% python3 -q
>>> import numpy as np
>>> np.set_printoptions(precision=2, suppress=True, linewidth=140, floatmode="fixed")
>>> M = np.loadtxt("m.csv", delimiter=",")
>>> M
array([[-0.20, -2.58, -0.15,  0.33, -1.47],
       [ 0.59, -0.55,  2.51, -1.39,  0.32],
       [ 1.76, -0.25, -1.50, -1.89, -0.07],
       [ 0.20,  1.40,  0.44, -0.26, -2.60],
       [-2.34,  0.01, -0.45, -1.82, -0.07]])
>>> out = np.array([[-1, -3], [2, 1]])
>>> W2 = np.kron(out, M)
>>> np.linalg.matrix_rank(W2)
np.int64(10)
>>> W2.shape
(10, 10)
>>> round(np.linalg.norm(W2, 2), 2), round(float(np.linalg.norm(out, 2) * np.linalg.norm(M, 2)), 2)
(np.float64(10.85), 10.85)
>>> theta = np.radians(136)
>>> Rm = np.eye(5)
>>> Rm[1, 1] = Rm[0, 0] = np.cos(theta)
>>> Rm[1, 0], Rm[0, 1] = -np.sin(theta), np.sin(theta)
>>> Rm
array([[-0.72,  0.69,  0.00,  0.00,  0.00],
       [-0.69, -0.72,  0.00,  0.00,  0.00],
       [ 0.00,  0.00,  1.00,  0.00,  0.00],
       [ 0.00,  0.00,  0.00,  1.00,  0.00],
       [ 0.00,  0.00,  0.00,  0.00,  1.00]])
>>> out = M @ Rm.T
>>> np.allclose(M @ M.T, out @ out.T)
True
>>> np.sort(np.abs(np.linalg.eigvals(M)))
array([3.00, 3.00, 3.00, 3.00, 3.00])
>>> np.allclose(M, M.T)
False
>>> np.round((M + M.T) / 2, 2) + 0
array([[-0.20, -1.00,  0.81,  0.26, -1.90],
       [-1.00, -0.55,  1.13,  0.00,  0.16],
       [ 0.81,  1.13, -1.50, -0.73, -0.26],
       [ 0.26,  0.00, -0.73, -0.26, -2.21],
       [-1.90,  0.16, -0.26, -2.21, -0.07]])
>>> cov = M.T @ M
>>> np.linalg.svd(M, compute_uv=False) ** 2
array([9.00, 9.00, 9.00, 9.00, 9.00])
>>> np.allclose(cov, cov.T)
True
>>> np.diag(cov)
array([9.00, 9.00, 9.00, 9.00, 9.00])
>>> (M @ M.T).shape
(5, 5)
>>> F = np.loadtxt("a.csv", delimiter=",")
>>> F
array([[  9.99,  -8.00,   7.00, -18.00,  12.93,   7.98,  -3.07,  14.94, -10.06],
       [  1.91,  -0.03,  -5.94,   7.98, -10.05,   2.15,  14.06,  -6.06,   8.05],
       [  1.04,   2.98, -16.01,  23.96, -25.96,   0.09,  30.00, -18.92,  20.97],
       [ 11.95,  -8.01,   7.92, -23.98,  24.13,  -4.03, -24.02,  15.95, -15.90],
       [-26.98,  10.96,  13.00,   6.02,  -3.06,  10.08,  -3.03,   2.03,  -5.05],
       [-10.05,   3.90,   4.01,   4.05,  -4.00,   5.96,   3.98,  -0.03,   0.01],
       [ -1.97,   4.99, -11.07,  15.99, -11.05, -13.01,   1.00, -16.11,  11.02],
       [ 20.93, -14.02,   7.06, -28.08,  20.99,   7.01,  -6.99,  20.98, -13.94]])
>>> out = F / np.sqrt((F ** 2).mean(axis=1, keepdims=True))
>>> np.linalg.matrix_rank(out) == np.linalg.matrix_rank(F)
np.True_
>>> left, sigma, Vt = np.linalg.svd(F)
>>> np.argmax(sigma[:-1] / (sigma[1:] + 1e-6)) + 1
np.int64(3)
>>> out = left[:, :3] @ np.diag(sigma[:3]) @ Vt[:3]
>>> np.linalg.matrix_rank(F, rtol=0.05)
np.int64(3)
>>> np.round(np.linalg.norm(F - out) / np.linalg.norm(F), 2)
np.float64(0.0)
>>> np.round(np.abs(F - out).max(), 2)
np.float64(0.09)
